$ python -q
>>> import numpy as np
>>> import numpy.linalg as la
>>> np.set_printoptions(precision=4, suppress=True, linewidth=200)
>>> F = np.loadtxt("test2.csv", delimiter=",")
>>> F
array([[  1.4896,   7.5494,  -8.2336],
       [ -0.3158,  -0.5673,  -1.1177],
       [  0.1886,   2.785 ,   0.3523],
       [  1.7541,   4.657 ,  -1.8933],
       [ -0.8673,   1.4389,   2.1446],
       [ -1.1538,  -1.3916,  -2.0886],
       [ -0.7677,  -2.2855,   5.3234],
       [ -2.3769, -24.1619,  -4.5428],
       [  0.9641,   1.3421,   2.9911],
       [ -0.7346, -10.6101,  -3.1232],
       [  9.024 ,  47.5734,  -8.7522],
       [ -2.8817,  -9.7563,   1.7813],
       [ -1.113 ,   4.6524,   7.8026],
       [ -2.2521, -20.234 ,   4.2463],
       [ -0.5987,  -5.3237,  -5.1207],
       [ -0.5897,   2.557 ,   6.9367],
       [ -1.4807,  -5.7009,   5.3172],
       [ -2.8516, -23.1873,   2.9738],
       [ -4.451 , -25.3245,   6.1143],
       [ -1.809 , -16.6999,   1.7575],
       [  0.7385,   6.9305,   0.6262],
       [ -1.841 , -11.5206,  -1.9677],
       [ -0.316 ,   6.6106,   0.8701],
       [  3.2205,  15.8711,  -0.433 ],
       [ -0.3311, -12.5951,  -1.3823],
       [  4.2961,  23.5268,  -3.2184],
       [ -1.5392,  -6.3509,  -1.7038]])
>>> # column 1 is much longer than the rest
>>> x = np.array([1, -5, 2])
>>> target = F @ x
>>> try:
...     la.solve(F, target)
... except la.LinAlgError as e:
...     print(e)
... 
Last 2 dimensions of the array must be square
>>> la.lstsq(F, target)[0]
array([ 1., -5.,  2.])
>>> np.round(la.pinv(F) @ F, 4) + 0
array([[1., 0., 0.],
       [0., 1., 0.],
       [0., 0., 1.]])
>>> rng = np.random.default_rng(90262)
>>> target = target + 0.3 * rng.normal(size=27)
>>> target
array([ -53.1219,    0.9809,  -12.744 ,  -25.5097,   -3.7195,    1.6244,   21.2768,  109.3442,    0.084 ,   46.0539, -246.9012,   49.4974,   -8.9527,  107.4067,   15.4696,    0.542 ,   36.9719,
        119.189 ,  134.3957,   85.0922,  -32.5502,   51.505 ,  -31.2304,  -77.0338,   59.9512, -119.8439,   26.7575])
>>> coef, *_ = la.lstsq(F, target)
>>> [round(float(la.norm(la.solve(F.T @ F + lam * np.eye(3), F.T @ target))), 2) for lam in (0, 1, 10, 100)]
[5.46, 5.42, 5.24, 5.01]
>>> coef.round()
array([ 1., -5.,  2.])
>>> np.round(la.norm(target - F @ coef), 4)
np.float64(1.3623)
>>> coef
array([ 0.9395, -4.994 ,  2.    ])
>>> d = la.norm(F[:, None] - F[None], axis=-1)
>>> np.flatnonzero(d[22] < d.mean() / 2)
array([ 1,  2,  3,  4,  5,  8, 12, 15, 20, 22])
>>> la.matrix_rank(d ** 2)
np.int64(5)
>>> d.mean(axis=1).argmax()
np.int64(10)
>>> data = np.load("mat.npy")
>>> data
array([[1, 0, 0],
       [0, 1, 0],
       [0, 0, 1]])
>>> # symmetric
>>> np.allclose(data, data.T)
True
>>> la.determinant(data)
Traceback (most recent call last):
  File "<python-input-27>", line 1, in <module>
    la.determinant(data)
    ^^^^^^^^^^^^^^
AttributeError: module 'numpy.linalg' has no attribute 'determinant'
>>> np.sort(np.abs(la.eigvals(data)))
array([1., 1., 1.])
>>> np.allclose(data @ data.T, data.T @ data)
True
>>> la.matrix_power(data, 3)
array([[1, 0, 0],
       [0, 1, 0],
       [0, 0, 1]])
>>> la.pinv(data)
array([[1., 0., 0.],
       [0., 1., 0.],
       [0., 0., 1.]])
>>> data @ data.T
array([[1, 0, 0],
       [0, 1, 0],
       [0, 0, 1]])
>>> w, evecs = la.eigh(data)
>>> la.eigvalsh(data + 2 * np.eye(3))
array([3., 3., 3.])
>>> evecs @ np.diag(w) @ evecs.T
array([[1., 0., 0.],
       [0., 1., 0.],
       [0., 0., 1.]])
>>> data @ data
array([[1, 0, 0],
       [0, 1, 0],
       [0, 0, 1]])
>>> np.prod(np.diag(data)), round(float(la.det(data)), 4)
(np.int64(1), 1.0)
>>> [int(la.matrix_rank(la.matrix_power(data, p))) for p in range(1, 4)]
[3, 3, 3]
>>> w, evecs = la.eigh(data)
>>> x = np.array([0, 5, 8])
>>> evecs * np.abs(w) @ evecs.T
array([[1., 0., 0.],
       [0., 1., 0.],
       [0., 0., 1.]])
>>> la.eigvalsh(data[1:, 1:])
array([1., 1.])
>>> arr = np.loadtxt("sample6.csv", delimiter=",")
>>> arr
array([[ 0.,  0.],
       [ 2.,  0.],
       [ 2.,  1.],
       [ 2., -1.],
       [-1., -1.]])
>>> proj = arr @ la.solve(arr.T @ arr, arr.T)
>>> la.matrix_rank(np.eye(5) - proj)
np.int64(3)
>>> np.round(la.eigvalsh(proj), 4) + 0
array([0., 0., 0., 1., 1.])
>>> M = np.load("data.npy")
>>> M
array([[0, 2, 0, 2],
       [0, 0, 0, 0],
       [0, 2, 0, 2],
       [0, 0, 0, 0]])
>>> # rows and columns are dependent
>>> np.abs(np.diag(la.qr(M)[1])) > 1e-9
array([False,  True, False, False])
>>> np.unique(M.round(6), axis=0).shape
(2, 4)
>>> np.allclose(M[:-1].T @ la.lstsq(M[:-1].T, M[-1])[0], M[-1])
True
>>> f = np.array([1, 2])
>>> np.correlate(M[3], M[0], "full")
array([0, 0, 0, 0, 0, 0, 0])
>>> np.polyval(f, M[3])
array([2, 2, 2, 2])
>>> U, sigma, Vh = la.svd(M)
>>> sigma.round(4) + 0
array([4., 0., 0., 0.])
>>> out = U[:, :1] @ np.diag(sigma[:1]) @ Vh[:1]
>>> la.matrix_rank(out)
np.int64(1)
>>> np.round(la.norm(M - out) / la.norm(M), 4)
np.float64(0.0)
>>> E = np.load("dump.npy")
>>> E
array([[ 1,  0,  0,  0,  0],
       [-3,  1,  0,  0,  0],
       [ 1, -3,  1,  0,  0],
       [-1,  3, -1,  1,  0],
       [ 0,  0, -3,  0,  1]])
>>> # triangular, det is the product of the diagonal
>>> labels = rng.permutation(5)
>>> out = E[:, labels] * rng.choice([-1, 1], 5)
>>> out
array([[ 0,  0,  0,  0,  1],
       [ 0,  0,  1,  0, -3],
       [-1,  0, -3,  0,  1],
       [ 1, -1,  3,  0, -1],
       [ 3,  0,  0,  1,  0]])
>>> U, _, Vh = la.svd(E.T @ out)
>>> labels
array([2, 3, 1, 4, 0])
>>> np.round(la.lstsq(E, out)[0], 4) + 0
array([[ 0.,  0.,  0.,  0.,  1.],
       [ 0.,  0.,  1.,  0.,  0.],
       [-1.,  0.,  0.,  0.,  0.],
       [ 0., -1.,  0.,  0.,  0.],
       [ 0.,  0.,  0.,  1.,  0.]])
>>> np.round(U @ Vh, 4) + 0
array([[ 0.,  0.,  0.,  0.,  1.],
       [ 0.,  0.,  1.,  0.,  0.],
       [-1.,  0.,  0.,  0.,  0.],
       [ 0., -1.,  0.,  0.,  0.],
       [ 0.,  0.,  0.,  1.,  0.]])
>>> gram = out.T @ out
>>> np.trace(gram), (out ** 2).sum()
(np.int64(44), np.int64(44))
>>> la.eigvalsh(gram)[::-1]
array([27.8556, 10.1995,  5.4589,  0.4846,  0.0013])
>>> la.matrix_rank(gram)
np.int64(5)
>>> gram
array([[11, -1,  6,  3, -2],
       [-1,  1, -3,  0,  1],
       [ 6, -3, 19,  0, -9],
       [ 3,  0,  0,  1,  0],
       [-2,  1, -9,  0, 12]])
>>> np.sort(np.abs(la.eigvals(gram)))
array([ 0.0013,  0.4846,  5.4589, 10.1995, 27.8556])
>>> la.matrix_power(gram, 4)
array([[  82163,  -25281,  165000,   10836, -101155],
       [ -25281,    8566,  -56259,   -2820,   35464],
       [ 165000,  -56259,  369955,   18171, -234357],
       [  10836,   -2820,   18171,    1765,  -10494],
       [-101155,   35464, -234357,  -10494,  151337]])
>>> round(np.abs(la.eigvals(gram)).max(), 4)
np.float64(27.8556)
>>> (gram + gram.T) / 2
array([[11., -1.,  6.,  3., -2.],
       [-1.,  1., -3.,  0.,  1.],
       [ 6., -3., 19.,  0., -9.],
       [ 3.,  0.,  0.,  1.,  0.],
       [-2.,  1., -9.,  0., 12.]])
>>> la.determinant(gram)
Traceback (most recent call last):
  File "<python-input-81>", line 1, in <module>
    la.determinant(gram)
    ^^^^^^^^^^^^^^
AttributeError: module 'numpy.linalg' has no attribute 'determinant'
>>> gram.inv()
Traceback (most recent call last):
  File "<python-input-82>", line 1, in <module>
    gram.inv()
    ^^^^^^^^
AttributeError: 'numpy.ndarray' object has no attribute 'inv'
